$ python -q
>>> import numpy as np
>>> np.set_printoptions(precision=2, suppress=True, linewidth=160)
>>> def rnd(a):
...     return np.round(a, 2) + 0
... 
>>> E = np.loadtxt("out3.csv", delimiter=",")
>>> rnd(E)
array([[ 0.69,  0.21,  0.36,  0.17, -0.11],
       [ 0.21,  0.86, -0.24, -0.11,  0.07],
       [ 0.36, -0.24,  0.58, -0.2 ,  0.12],
       [ 0.17, -0.11, -0.2 ,  0.91,  0.06],
       [-0.11,  0.07,  0.12,  0.06,  0.96]])
>>> A2 = np.array([[5, 2, 5], [3, 4, 3]])
>>> cent = np.kron(A2, E)
>>> rnd(np.linalg.norm(cent, 2)), rnd(np.linalg.norm(A2, 2) * np.linalg.norm(E, 2))
(np.float64(9.13), np.float64(9.13))
>>> np.linalg.matrix_rank(cent)
np.int64(8)
>>> rng = np.random.default_rng(4553)
>>> labels = rng.permutation(5)
>>> labels
array([2, 0, 3, 4, 1])
>>> A2 = E[labels][:, labels]
>>> rnd(np.trace(A2))
np.float64(4.0)
>>> np.allclose(A2, E)
False
>>> rnd(np.sort(np.abs(np.linalg.eigvals(A2))))
array([0., 1., 1., 1., 1.])
>>> J = 5 * np.eye(6) + np.eye(6, k=1)
>>> J
array([[5., 1., 0., 0., 0., 0.],
       [0., 5., 1., 0., 0., 0.],
       [0., 0., 5., 1., 0., 0.],
       [0., 0., 0., 5., 1., 0.],
       [0., 0., 0., 0., 5., 1.],
       [0., 0., 0., 0., 0., 5.]])
>>> # triangular: eigenvalues sit on the diagonal
>>> labels = rng.permutation(6)
>>> A2 = J[:, labels] * rng.choice([-1, 1], 6)
>>> A2
array([[ 0.,  0., -5., -0., -0., -1.],
       [ 0.,  1., -0., -0., -0., -5.],
       [ 0.,  5., -0., -0., -1., -0.],
       [ 0.,  0., -0., -1., -5., -0.],
       [ 1.,  0., -0., -5., -0., -0.],
       [ 5.,  0., -0., -0., -0., -0.]])
>>> left, _, vt = np.linalg.svd(J.T @ A2)
>>> labels
array([5, 2, 0, 4, 3, 1])
>>> rnd(left @ vt)
array([[ 0.,  0., -1.,  0.,  0.,  0.],
       [ 0.,  0.,  0.,  0.,  0., -1.],
       [ 0.,  1.,  0.,  0.,  0.,  0.],
       [ 0.,  0.,  0.,  0., -1.,  0.],
       [ 0.,  0.,  0., -1.,  0.,  0.],
       [ 1.,  0.,  0.,  0.,  0.,  0.]])
>>> q, Rm = np.linalg.qr(A2)
>>> rnd(q)
array([[ 0.  ,  0.  ,  1.  ,  0.  ,  0.  ,  0.  ],
       [ 0.  , -0.2 ,  0.  ,  0.  , -0.04,  0.98],
       [ 0.  , -0.98,  0.  ,  0.  ,  0.01, -0.2 ],
       [ 0.  ,  0.  ,  0.  , -0.2 ,  0.98,  0.04],
       [-0.2 ,  0.  ,  0.  , -0.96, -0.2 , -0.01],
       [-0.98,  0.  ,  0.  ,  0.19,  0.04,  0.  ]])
>>> rnd(np.abs(np.diag(Rm)))
array([5.1, 5.1, 5. , 5. , 4.9, 4.9])
>>> K = np.load("arr.npy")
>>> K
array([[0, 0, 1, 0, 1],
       [0, 0, 1, 1, 1],
       [1, 1, 0, 0, 1],
       [0, 1, 0, 0, 0],
       [1, 1, 1, 0, 0]])
>>> # symmetric
>>> q, vecs = np.linalg.qr(K[:, :2])[0], np.linalg.qr(K[:, 2:])[0]
>>> sv = np.linalg.svd(q.T @ vecs, compute_uv=False)
>>> rnd(np.degrees(np.arccos(sv.clip(0, 1))))
array([54.74, 90.  ])
>>> rnd(np.linalg.norm(q @ q.T - vecs @ vecs.T, 2))
np.float64(1.0)
>>> (sv > 0.9).sum()
np.int64(0)
>>> F = np.array([[-1, -4, -3, 2, -1, 2, 0],
...     [5, 3, -4, -2, -2, 0, 4],
...     [4, -3, 4, 4, 1, -5, 5],
...     [-4, -5, -5, -2, 4, 4, 4],
...     [0, -2, -4, 1, -1, 1, 1],
...     [-1, -5, -1, -2, -3, 0, 2],
...     [-2, -1, 3, -2, 4, -5, 3]])
>>> F
array([[-1, -4, -3,  2, -1,  2,  0],
       [ 5,  3, -4, -2, -2,  0,  4],
       [ 4, -3,  4,  4,  1, -5,  5],
       [-4, -5, -5, -2,  4,  4,  4],
       [ 0, -2, -4,  1, -1,  1,  1],
       [-1, -5, -1, -2, -3,  0,  2],
       [-2, -1,  3, -2,  4, -5,  3]])
>>> G = F.T @ F
>>> np.diag(G)
array([63, 89, 92, 37, 48, 71, 71])
>>> np.trace(G), (F ** 2).sum()
(np.int64(471), np.int64(471))
>>> rnd(np.linalg.eigvalsh(G)[::-1])
array([175.08, 127.23,  86.65,  53.51,  24.06,   4.46,   0.02])
>>> A2 = F / np.sqrt((F ** 2).mean(axis=1, keepdims=True))
>>> rnd(np.linalg.norm(A2, axis=1))
array([2.65, 2.65, 2.65, 2.65, 2.65, 2.65, 2.65])
>>> left, sv, vt = np.linalg.svd(F, full_matrices=False)
>>> rnd(np.cumsum(sv ** 2) / np.sum(sv ** 2))
array([0.37, 0.64, 0.83, 0.94, 0.99, 1.  , 1.  ])
>>> rnd(left.T @ F @ vt.T)
array([[13.23,  0.  ,  0.  ,  0.  ,  0.  ,  0.  ,  0.  ],
       [ 0.  , 11.28,  0.  ,  0.  ,  0.  ,  0.  ,  0.  ],
       [ 0.  ,  0.  ,  9.31,  0.  ,  0.  ,  0.  ,  0.  ],
       [ 0.  ,  0.  ,  0.  ,  7.31,  0.  ,  0.  ,  0.  ],
       [ 0.  ,  0.  ,  0.  ,  0.  ,  4.9 ,  0.  ,  0.  ],
       [ 0.  ,  0.  ,  0.  ,  0.  ,  0.  ,  2.11,  0.  ],
       [ 0.  ,  0.  ,  0.  ,  0.  ,  0.  ,  0.  ,  0.13]])
>>> rnd(vt @ vt.T)
array([[1., 0., 0., 0., 0., 0., 0.],
       [0., 1., 0., 0., 0., 0., 0.],
       [0., 0., 1., 0., 0., 0., 0.],
       [0., 0., 0., 1., 0., 0., 0.],
       [0., 0., 0., 0., 1., 0., 0.],
       [0., 0., 0., 0., 0., 1., 0.],
       [0., 0., 0., 0., 0., 0., 1.]])
>>> rnd(np.abs(vt[0]))
array([0.35, 0.38, 0.64, 0.17, 0.  , 0.54, 0.06])
>>> np.abs(left[:, 0]).round(6).argmax()
np.int64(3)
>>> rnd(np.sqrt((sv ** 2).sum())), rnd(np.linalg.norm(F))
(np.float64(21.7), np.float64(21.7))
>>> (sv > 1e-8).sum()
np.int64(7)
>>> left.shape, sv.shape, vt.shape
((7, 7), (7,), (7, 7))
>>> x0 = np.array([2, 0, 3, 0, -2, -1, -3])
>>> y = F @ x0
>>> y
array([-11, -10,   8, -47, -14,  -5,  -7])
>>> rnd(np.linalg.solve(F, F[:, 0]))
array([1., 0., 0., 0., 0., 0., 0.])
>>> rnd(np.linalg.solve(F, y))
array([ 2.,  0.,  3.,  0., -2., -1., -3.])
>>> rnd(np.linalg.solve(F.T, F[2]))
array([0., 0., 1., 0., 0., 0., 0.])
>>> rnd(np.linalg.solve(F, y + F[:, 2]))
array([ 2.,  0.,  4.,  0., -2., -1., -3.])
>>> A2 = F + rng.integers(-2, 3, (7, 6)) @ rng.integers(-2, 3, (6, 7))
>>> A2
array([[-11,  -6,  -3,  -2,  -3,   0,   3],
       [  7,   9,   1,  -7,  -2,   4,   0],
       [ 19,   5,   2,   7,   9,  -9,   3],
       [ -3,  -9,  -9,   1,   6,  -2,   9],
       [  7,   4, -11,  12,   1,   0,  -4],
       [  3,   5,  -8,   3,   3,  -9,   0],
       [ -7,   8,  -7,   0,  12, -15,   4]])
>>> A2 - F
array([[-10,  -2,   0,  -4,  -2,  -2,   3],
       [  2,   6,   5,  -5,   0,   4,  -4],
       [ 15,   8,  -2,   3,   8,  -4,  -2],
       [  1,  -4,  -4,   3,   2,  -6,   5],
       [  7,   6,  -7,  11,   2,  -1,  -5],
       [  4,  10,  -7,   5,   6,  -9,  -2],
       [ -5,   9, -10,   2,   8, -10,   1]])
>>> rnd(np.linalg.svd(A2 - F, compute_uv=False))
array([32.06, 20.46, 13.14,  9.87,  2.5 ,  0.45,  0.  ])
>>> r0 = np.array([5, 3, 2, -4, -2, 0])
>>> v = np.array([3, 1, 3, 1, -2, -1, 2])
>>> X = r0[:, None] + v[None, :]
>>> X
array([[ 8,  6,  8,  6,  3,  4,  7],
       [ 6,  4,  6,  4,  1,  2,  5],
       [ 5,  3,  5,  3,  0,  1,  4],
       [-1, -3, -1, -3, -6, -5, -2],
       [ 1, -1,  1, -1, -4, -3,  0],
       [ 3,  1,  3,  1, -2, -1,  2]])
>>> # null space of dimension 5
>>> G = X.T @ X
>>> rnd(np.linalg.eigvalsh(G)[::-1])
array([541.6,  94.4,   0. ,   0. ,   0. ,   0. ,   0. ])
>>> np.allclose(G, G.T)
True
>>> np.linalg.matrix_rank(G)
np.int64(2)
>>> left, sv, vt = np.linalg.svd(X)
>>> vecs = vt[:(sv > 1e-8).sum()]
>>> x0 = X[3] + 3 * X[5] + rng.integers(2) * np.eye(7)[1]
>>> x0
array([  8.,   0.,   8.,   0., -12.,  -8.,   4.])
>>> rnd(np.diag(vecs.T @ vecs))
array([0.32, 0.14, 0.32, 0.14, 0.55, 0.32, 0.19])
>>> rnd(np.linalg.norm(x0 - vecs.T @ vecs @ x0))
np.float64(0.0)
>>> A2 = np.array([[2, -1, 0],
...     [-2, -2, 2],
...     [2, 1, 2],
...     [-2, 0, 0],
...     [-1, 2, 1],
...     [2, -1, 0],
...     [-1, 1, 2]])
>>> A2.T @ X.T
array([[  6,   6,   6,   6,   6,   6],
       [ -3,  -3,  -3,  -3,  -3,  -3],
       [ 45,  31,  24, -18,  -4,  10]])
>>> np.vstack([X, A2.T]).shape
(9, 7)
>>> W0 = np.loadtxt("case6.csv", delimiter=",")
>>> W0
array([[4., 1., 0., 0., 0., 0., 0., 0., 0.],
       [0., 4., 1., 0., 0., 0., 0., 0., 0.],
       [0., 0., 4., 1., 0., 0., 0., 0., 0.],
       [0., 0., 0., 4., 1., 0., 0., 0., 0.],
       [0., 0., 0., 0., 4., 1., 0., 0., 0.],
       [0., 0., 0., 0., 0., 4., 1., 0., 0.],
       [0., 0., 0., 0., 0., 0., 4., 1., 0.],
       [0., 0., 0., 0., 0., 0., 0., 4., 1.],
       [0., 0., 0., 0., 0., 0., 0., 0., 4.]])
>>> # triangular: eigenvalues sit on the diagonal
>>> w1 = np.array([[0, 1],
...     [-1, 0],
...     [2, 1],
...     [0, -1],
...     [2, 0],
...     [2, 2],
...     [0, 1],
...     [1, -2],
...     [1, 1]])
>>> c = np.array([1, -2])
>>> act = np.maximum(W0 @ w1 + c, 0)
>>> act
array([[ 0.,  2.],
       [ 0.,  0.],
       [ 9.,  1.],
       [ 3.,  0.],
       [11.,  0.],
       [ 9.,  7.],
       [ 2.,  0.],
       [ 6.,  0.],
       [ 5.,  2.]])
>>> cent = np.array([[1, 2, 2], [1, 2, 0]])
>>> act @ cent
array([[ 2.,  4.,  0.],
       [ 0.,  0.,  0.],
       [10., 20., 18.],
       [ 3.,  6.,  6.],
       [11., 22., 22.],
       [16., 32., 18.],
       [ 2.,  4.,  4.],
       [ 6., 12., 12.],
       [ 7., 14., 10.]])
>>> w1 @ cent
array([[ 1,  2,  0],
       [-1, -2, -2],
       [ 3,  6,  4],
       [-1, -2,  0],
       [ 2,  4,  4],
       [ 4,  8,  4],
       [ 1,  2,  0],
       [-1, -2,  2],
       [ 2,  4,  2]])
>>> left, sv, vt = np.linalg.svd(X)
>>> rnd(sv)
array([23.27,  9.72,  0.  ,  0.  ,  0.  ,  0.  ])
>>> A2 = left[:, :2] @ np.diag(sv[:2]) @ vt[:2]
>>> np.linalg.matrix_rank(X, rtol=0.05)
np.int64(2)
>>> rnd(np.abs(X - A2).max())
np.float64(0.0)
>>> rnd(np.linalg.norm(X - A2) / np.linalg.norm(X))
np.float64(0.0)
>>> labels = rng.permutation(9)
>>> labels
array([6, 0, 2, 5, 7, 1, 4, 3, 8])
>>> A2 = W0[labels][:, labels]
>>> np.allclose(A2, W0)
False
>>> np.diag(A2)
array([4., 4., 4., 4., 4., 4., 4., 4., 4.])
>>> A2
array([[4., 0., 0., 0., 1., 0., 0., 0., 0.],
       [0., 4., 0., 0., 0., 1., 0., 0., 0.],
       [0., 0., 4., 0., 0., 0., 0., 1., 0.],
       [1., 0., 0., 4., 0., 0., 0., 0., 0.],
       [0., 0., 0., 0., 4., 0., 0., 0., 1.],
       [0., 0., 1., 0., 0., 4., 0., 0., 0.],
       [0., 0., 0., 1., 0., 0., 4., 0., 0.],
       [0., 0., 0., 0., 0., 0., 1., 4., 0.],
       [0., 0., 0., 0., 0., 0., 0., 0., 4.]])
>>> rnd(np.linalg.det(A2)), rnd(np.linalg.det(W0[labels]))
(np.float64(262144.0), np.float64(262144.0))
>>> mat = np.load("data.npy")
>>> mat
array([[ -0.82,  -9.03,   2.36,  -6.41],
       [ -2.28,  -7.48,   0.92,  -3.15],
       [  1.37,   7.74,  -2.61,   3.83],
       [  2.02,  -4.76,   6.44,  -3.78],
       [ -0.27,  13.48,  -7.08,   9.52],
       [  3.7 ,   2.36,   3.76,  -1.28],
       [ -0.91, -12.69,   5.55,  -7.56],
       [ -2.66,   2.38,  -3.13,   5.08],
       [ -0.27,  12.03,  -9.09,   6.14],
       [  0.37,   3.  ,  -3.12,  -0.12],
       [ -3.77,  -5.96,  -0.51,   0.05],
       [ -4.77,  -9.34,   0.77,  -0.53],
       [ -2.35, -11.11,   4.06,  -4.37],
       [  1.94,   6.63,  -2.79,   1.25],
       [  3.15,   8.7 ,   2.82,   5.98],
       [ -3.49, -11.72,   0.38,  -5.73],
       [  1.25, -13.78,   8.83, -10.03],
       [  2.13,  11.69,  -3.91,   5.69]])
>>> x0 = np.array([3, 0, -3, 2])
>>> y = mat @ x0
>>> rnd(np.linalg.lstsq(mat, y)[0])
array([ 3.,  0., -3.,  2.])
>>> rnd(np.linalg.pinv(mat) @ mat)
array([[1., 0., 0., 0.],
       [0., 1., 0., 0.],
       [0., 0., 1., 0.],
       [0., 0., 0., 1.]])
>>> rnd(np.linalg.solve(mat.T @ mat, mat.T @ y))
array([ 3.,  0., -3.,  2.])
>>> y = y + 0.02 * rng.normal(size=18)
>>> rnd(y)
array([-22.33, -15.9 ,  19.62, -20.8 ,  39.46,  -2.74, -34.5 ,  11.54,  38.74,  10.23,  -9.69, -17.7 , -27.99,  16.67,  12.96, -23.08, -42.76,  29.46])
>>> c, *_ = np.linalg.lstsq(mat, y)
>>> rnd(np.linalg.norm(y - mat @ c))
np.float64(0.07)
>>> rnd(mat.T @ (y - mat @ c))
array([0., 0., 0., 0.])
>>> c.round()
array([ 3.,  0., -3.,  2.])
>>> left, sv = np.linalg.svd(mat)
Traceback (most recent call last):
  File "<python-input-118>", line 1, in <module>
    left, sv = np.linalg.svd(mat)
    ^^^^^^^^
ValueError: too many values to unpack (expected 2)
>>> left, sv, vt = np.linalg.svd(mat, full_matrices=False)
>>> rnd(np.cumsum(sv ** 2) / np.sum(sv ** 2))
array([0.89, 0.98, 1.  , 1.  ])
>>> left.shape, sv.shape, vt.shape
((18, 4), (4,), (4, 4))
>>> rnd(vt @ vt.T)
array([[1., 0., 0., 0.],
       [0., 1., 0., 0.],
       [0., 0., 1., 0.],
       [0., 0., 0., 1.]])
>>> np.abs(left[:, 0]).round(6).argmax()
np.int64(16)
>>> w1 = np.array([[-3, -2, -2, 0, 4],
...     [-1, -2, 4, -5, 5],
...     [-1, -5, 5, -2, -1],
...     [-3, 4, -1, -5, 4],
...     [-1, 2, -2, -4, -3],
...     [2, -5, 4, -1, -2]])
>>> c = np.array([2, -1, 2, 1, 1])
>>> act = np.maximum(J @ w1 + c, 0)
>>> (act > 0).astype(int)
array([[0, 0, 0, 0, 1],
       [0, 0, 1, 0, 1],
       [0, 0, 1, 0, 0],
       [0, 1, 0, 0, 1],
       [0, 1, 0, 0, 0],
       [1, 0, 1, 0, 0]])
>>> rnd((act > 0).mean(axis=0))
array([0.17, 0.33, 0.5 , 0.  , 0.5 ])
>>> cent = np.array([[3, 3, 0], [0, 3, 1], [2, 2, 0], [0, 1, 3], [0, 3, 0]])
>>> w1 @ cent
array([[-13,  -7,  -2],
       [  5,   9, -17],
       [  7, -13, -11],
       [-11,   8, -11],
       [ -7, -14, -10],
       [ 14,  -8,  -8]])
